% python3 -q
>>> import numpy as np
>>> import numpy.linalg as la
>>> np.set_printoptions(precision=1, suppress=True, linewidth=160)
>>> tidy = lambda a: np.round(a, 1) + 0
>>> F = np.load("mat.npy")
>>> print(F)
[[ 4  4  4  4  4  4  4  4]
 [ 4  8  8  8  8  8  8  8]
 [ 4  8 12 12 12 12 12 12]
 [ 4  8 12 16 16 16 16 16]
 [ 4  8 12 16 20 20 20 20]
 [ 4  8 12 16 20 24 24 24]
 [ 4  8 12 16 20 24 28 28]
 [ 4  8 12 16 20 24 28 32]]
>>> out = la.inv(F)
>>> print(tidy(la.inv(out)))
[[ 4.  4.  4.  4.  4.  4.  4.  4.]
 [ 4.  8.  8.  8.  8.  8.  8.  8.]
 [ 4.  8. 12. 12. 12. 12. 12. 12.]
 [ 4.  8. 12. 16. 16. 16. 16. 16.]
 [ 4.  8. 12. 16. 20. 20. 20. 20.]
 [ 4.  8. 12. 16. 20. 24. 24. 24.]
 [ 4.  8. 12. 16. 20. 24. 28. 28.]
 [ 4.  8. 12. 16. 20. 24. 28. 32.]]
>>> print(tidy(la.cond(F)))
113.5
>>> print((np.abs(out) > 1e-9).astype(int))
[[1 1 0 0 0 0 0 0]
 [1 1 1 0 0 0 0 0]
 [0 1 1 1 0 0 0 0]
 [0 0 1 1 1 0 0 0]
 [0 0 0 1 1 1 0 0]
 [0 0 0 0 1 1 1 0]
 [0 0 0 0 0 1 1 1]
 [0 0 0 0 0 0 1 1]]
>>> print(F @ out)
[[1. 0. 0. 0. 0. 0. 0. 0.]
 [0. 1. 0. 0. 0. 0. 0. 0.]
 [0. 0. 1. 0. 0. 0. 0. 0.]
 [0. 0. 0. 1. 0. 0. 0. 0.]
 [0. 0. 0. 0. 1. 0. 0. 0.]
 [0. 0. 0. 0. 0. 1. 0. 0.]
 [0. 0. 0. 0. 0. 0. 1. 0.]
 [0. 0. 0. 0. 0. 0. 0. 1.]]
>>> print(tidy(la.slogdet(F)[0]))
1.0
>>> print(tidy(la.det(F) * la.det(out)))
1.0
>>> w, V = la.eigh(F)
>>> print(np.abs(V[:, -1]).round(6).argmax())
7
>>> print(tidy(V.T @ F @ V))
[[  1.    0.    0.    0.    0.    0.    0.    0. ]
 [  0.    1.2   0.    0.    0.    0.    0.    0. ]
 [  0.    0.    1.4   0.    0.    0.    0.    0. ]
 [  0.    0.    0.    1.8   0.    0.    0.    0. ]
 [  0.    0.    0.    0.    2.8   0.    0.    0. ]
 [  0.    0.    0.    0.    0.    5.    0.    0. ]
 [  0.    0.    0.    0.    0.    0.   13.4   0. ]
 [  0.    0.    0.    0.    0.    0.    0.  117.5]]
>>> print(tidy(np.abs(V[:, -1])))
[0.1 0.2 0.3 0.3 0.4 0.4 0.5 0.5]
>>> print(tidy(la.eigvalsh(F @ F)))
[    1.1     1.3     1.9     3.4     7.6    25.3   178.3 13797.1]
>>> print(np.unique(w.round(6) + 0, return_counts=True)[1])
[1 1 1 1 1 1 1 1]
>>> J = np.load("w.npy")
>>> print(J)
[[ 3. -3.  0.  0.  0.  0.  0.  0.  0.]
 [-3.  2. -3.  0.  0.  0.  0.  0.  0.]
 [ 0. -3.  1. -3.  0.  0.  0.  0.  0.]
 [ 0.  0. -3.  4. -3.  0.  0.  0.  0.]
 [ 0.  0.  0. -3.  0. -3.  0.  0.  0.]
 [ 0.  0.  0.  0. -3. -4. -3.  0.  0.]
 [ 0.  0.  0.  0.  0. -3. -1. -3.  0.]
 [ 0.  0.  0.  0.  0.  0. -3.  1. -3.]
 [ 0.  0.  0.  0.  0.  0.  0. -3.  2.]]
>>> cov = J.T @ J
>>> print(la.matrix_rank(cov))
9
>>> print((J @ J.T).shape)
(9, 9)
>>> print(np.allclose(cov, cov.T))
True
>>> print(cov)
[[ 18. -15.   9.   0.   0.   0.   0.   0.   0.]
 [-15.  22.  -9.   9.   0.   0.   0.   0.   0.]
 [  9.  -9.  19. -15.   9.   0.   0.   0.   0.]
 [  0.   9. -15.  34. -12.   9.   0.   0.   0.]
 [  0.   0.   9. -12.  18.  12.   9.   0.   0.]
 [  0.   0.   0.   9.  12.  34.  15.   9.   0.]
 [  0.   0.   0.   0.   9.  15.  19.   0.   9.]
 [  0.   0.   0.   0.   0.   9.   0.  19.  -9.]
 [  0.   0.   0.   0.   0.   0.   9.  -9.  13.]]
>>> A = np.load("a.npy")
>>> print(tidy(A))
[[-0.3 -0.8  0.  -0.5  0.  -0.1]
 [ 0.6 -0.2  0.  -0.1 -0.7 -0.3]
 [ 0.2 -0.2 -0.7  0.1 -0.1  0.7]
 [-0.2  0.5 -0.6 -0.5  0.  -0.4]
 [-0.6  0.2  0.1  0.  -0.7  0.2]
 [ 0.2  0.3  0.4 -0.7  0.   0.5]]
>>> rng = np.random.default_rng(32666)
>>> z = rng.permutation(6)
>>> print(z)
[2 3 0 4 5 1]
>>> out = A[z][:, z]
>>> print(np.allclose(out, A))
False
>>> print(tidy(out))
[[-0.7  0.1  0.2 -0.1  0.7 -0.2]
 [-0.6 -0.5 -0.2  0.  -0.4  0.5]
 [ 0.  -0.5 -0.3  0.  -0.1 -0.8]
 [ 0.1  0.  -0.6 -0.7  0.2  0.2]
 [ 0.4 -0.7  0.2  0.   0.5  0.3]
 [ 0.  -0.1  0.6 -0.7 -0.3 -0.2]]
>>> print(tidy(np.diag(out)))
[-0.7 -0.5 -0.3 -0.7  0.5 -0.2]
>>> print(tidy(np.trace(out)))
-1.9
>>> print(tidy(np.sort(np.abs(la.eigvals(out)))))
[1. 1. 1. 1. 1. 1.]
>>> print(tidy(la.det(out)), tidy(la.det(A[z])))
-1.0 -1.0
>>> print(tidy(A.T @ A))
[[1. 0. 0. 0. 0. 0.]
 [0. 1. 0. 0. 0. 0.]
 [0. 0. 1. 0. 0. 0.]
 [0. 0. 0. 1. 0. 0.]
 [0. 0. 0. 0. 1. 0.]
 [0. 0. 0. 0. 0. 1.]]
>>> print(tidy(la.svd(A, compute_uv=False)))
[1. 1. 1. 1. 1. 1.]
>>> out = A + rng.integers(-2, 3, (6, 1)) @ rng.integers(-2, 3, (1, 6))
>>> print(tidy(out))
[[-2.3  0.2  2.  -1.5 -1.   1.9]
 [ 0.6 -0.2  0.  -0.1 -0.7 -0.3]
 [ 2.2 -1.2 -2.7  1.1  0.9 -1.3]
 [-2.2  1.5  1.4 -1.5 -1.   1.6]
 [ 3.4 -1.8 -3.9  2.   1.3 -3.8]
 [-1.8  1.3  2.4 -1.7 -1.   2.5]]
>>> print(np.abs(out - A).sum(axis=1))
[ 9.  0.  9.  9. 18.  9.]
>>> print(tidy(la.svd(out - A, compute_uv=False)))
[11.  0.  0.  0.  0.  0.]
>>> arr = np.array([[0, 1, 0, 0], [-1, -2, 0, 0], [0, 0, 0, 1], [0, 0, -1, -2]])
>>> print(arr)
[[ 0  1  0  0]
 [-1 -2  0  0]
 [ 0  0  0  1]
 [ 0  0 -1 -2]]
>>> hat = np.triu(np.array([[0, 0, -7, -5], [1, 1, -4, -1], [-5, -1, 4, 9], [6, 2, -2, -2]]), 1) + np.eye(4)
>>> out = hat @ arr @ la.inv(hat)
>>> print(hat @ arr - arr @ hat)
[[  0.   0.   9.   4.]
 [  0.   0. -14.  -9.]
 [  0.   0.  -9. -18.]
 [  0.   0.   0.   9.]]
>>> print(la.matrix_rank(out))
4
>>> print(tidy(la.det(out)))
1.0
>>> print(np.trace(out), np.trace(arr))
-4.0 -4
>>> print(out)
[[  0.   1.   9. -77.]
 [ -1.  -2. -14. 117.]
 [  0.   0.  -9.  64.]
 [  0.   0.  -1.   7.]]
>>> E = np.array([[-2.0, -5.0, -1.0], [0.0, -9.0, 1.0], [0.0, -7.0, 1.0]])
>>> print(E)
[[-2. -5. -1.]
 [ 0. -9.  1.]
 [ 0. -7.  1.]]
>>> U, sig, VT = la.svd(E, full_matrices=False)
>>> print(tidy(U.T @ U))
[[1. 0. 0.]
 [0. 1. 0.]
 [0. 0. 1.]]
>>> print(tidy(sig / sig[0]))
[1.  0.2 0. ]
>>> print(tidy(VT @ VT.T))
[[1. 0. 0.]
 [0. 1. 0.]
 [0. 0. 1.]]
>>> print(tidy(sig))
[12.5  2.4  0.1]
>>> print(np.abs(U[:, 0]).round(6).argmax())
1
>>> print(np.allclose(U * sig @ VT, E))
True
>>> print(U.shape, sig.shape, VT.shape)
(3, 3) (3,) (3, 3)
>>> print(tidy(np.sqrt((sig ** 2).sum())), tidy(la.norm(E)))
12.7 12.7
>>> print(tidy(U.T @ E @ VT.T))
[[12.5  0.   0. ]
 [ 0.   2.4  0. ]
 [ 0.   0.   0.1]]
>>> print(np.trace(E))
-10.0
>>> print(E @ E)
[[ 4. 62. -4.]
 [ 0. 74. -8.]
 [ 0. 56. -6.]]
>>> print(tidy(np.sort(np.abs(la.eigvals(E)))))
[0.2 2.  8.2]
>>> print(tidy(np.abs(la.eigvals(E)).max()))
8.2
>>> U, sig, VT = la.svd(E)
>>> print(np.argmax(sig[:-1] / (sig[1:] + 1e-6)) + 1)
2
>>> out = U[:, :2] @ np.diag(sig[:2]) @ VT[:2]
>>> print(tidy(out))
[[-2.  -5.  -1. ]
 [-0.1 -9.   1.1]
 [ 0.1 -7.   0.9]]
>>> print(la.matrix_rank(E, rtol=0.05))
2
